% ipython --no-banner

In [1]: import numpy as np

In [2]: np.set_printoptions(precision=1, suppress=True, linewidth=160, legacy="1.25")

In [3]: feats = np.load("sample14.npy")

In [4]: feats
Out[4]: 
array([[ 2.,  0.,  0.,  0.,  0.],
       [ 1.,  1.,  3.,  3.,  4.],
       [ 2.,  3.,  2.,  3.,  2.],
       [ 2.,  2.,  0.,  3., -5.],
       [ 0.,  0.,  0.,  0.,  1.]])

In [5]: q, Rm = np.linalg.qr(feats)

In [6]: q.shape, Rm.shape
Out[6]: ((5, 5), (5, 5))

In [7]: Rm
Out[7]: 
array([[-3.6, -3.1, -1.9, -4.2,  0.6],
       [ 0. , -2.2, -1.4, -2.5, -0.8],
       [ 0. ,  0. ,  2.7,  1.3,  5.9],
       [ 0. ,  0. ,  0. ,  1.4, -3. ],
       [ 0. ,  0. ,  0. ,  0. ,  1. ]])

In [8]: np.trace(q @ q.T)
Out[8]: 5.0

In [9]: np.allclose(Rm.T @ Rm, feats.T @ feats)
Out[9]: True

In [10]: q.round(1) + 0
Out[10]: 
array([[-0.6,  0.8,  0. , -0.3,  0. ],
       [-0.3, -0.1,  0.9,  0.4,  0. ],
       [-0.6, -0.6,  0. , -0.6,  0. ],
       [-0.6, -0.1, -0.5,  0.7,  0. ],
       [ 0. ,  0. ,  0. ,  0. ,  1. ]])

In [11]: q, V = np.linalg.qr(feats[:, :1])[0], np.linalg.qr(feats[:, 1:])[0]

In [12]: sv = np.linalg.svd(q.T @ V, compute_uv=False)

In [13]: np.round(np.linalg.norm(q @ q.T - V @ V.T, 2), 1)
Out[13]: 1.0

In [14]: (sv > 0.9).sum()
Out[14]: 0

In [15]: M2 = np.array([[2, 2], [2, 1], [3, 0]])

In [16]: X = np.kron(np.eye(3, dtype=int), M2)

In [17]: X
Out[17]: 
array([[2, 2, 0, 0, 0, 0],
       [2, 1, 0, 0, 0, 0],
       [3, 0, 0, 0, 0, 0],
       [0, 0, 2, 2, 0, 0],
       [0, 0, 2, 1, 0, 0],
       [0, 0, 3, 0, 0, 0],
       [0, 0, 0, 0, 2, 2],
       [0, 0, 0, 0, 2, 1],
       [0, 0, 0, 0, 3, 0]])

In [18]: x = np.array([-2, -2, 3, -2, 2, 3])

In [19]: target = X @ x

In [20]: target
Out[20]: array([-8, -6, -6,  2,  4,  9, 10,  7,  6])

In [21]: np.linalg.lstsq(X, target)[0]
Out[21]: array([-2., -2.,  3., -2.,  2.,  3.])

In [22]: np.linalg.solve(X.T @ X, X.T @ target)
Out[22]: array([-2., -2.,  3., -2.,  2.,  3.])

In [23]: rng = np.random.default_rng(74341)

In [24]: target = target + 0.1 * rng.normal(size=9)

In [25]: target
Out[25]: array([-8. , -5.9, -6.1,  2. ,  3.9,  9. ,  9.9,  6.9,  6. ])

In [26]: coef, *_ = np.linalg.lstsq(X, target)

In [27]: np.round(X.T @ (target - X @ coef), 1) + 0
Out[27]: array([0., 0., 0., 0., 0., 0.])

In [28]: coef
Out[28]: array([-2. , -2. ,  3. , -2. ,  2. ,  2.9])
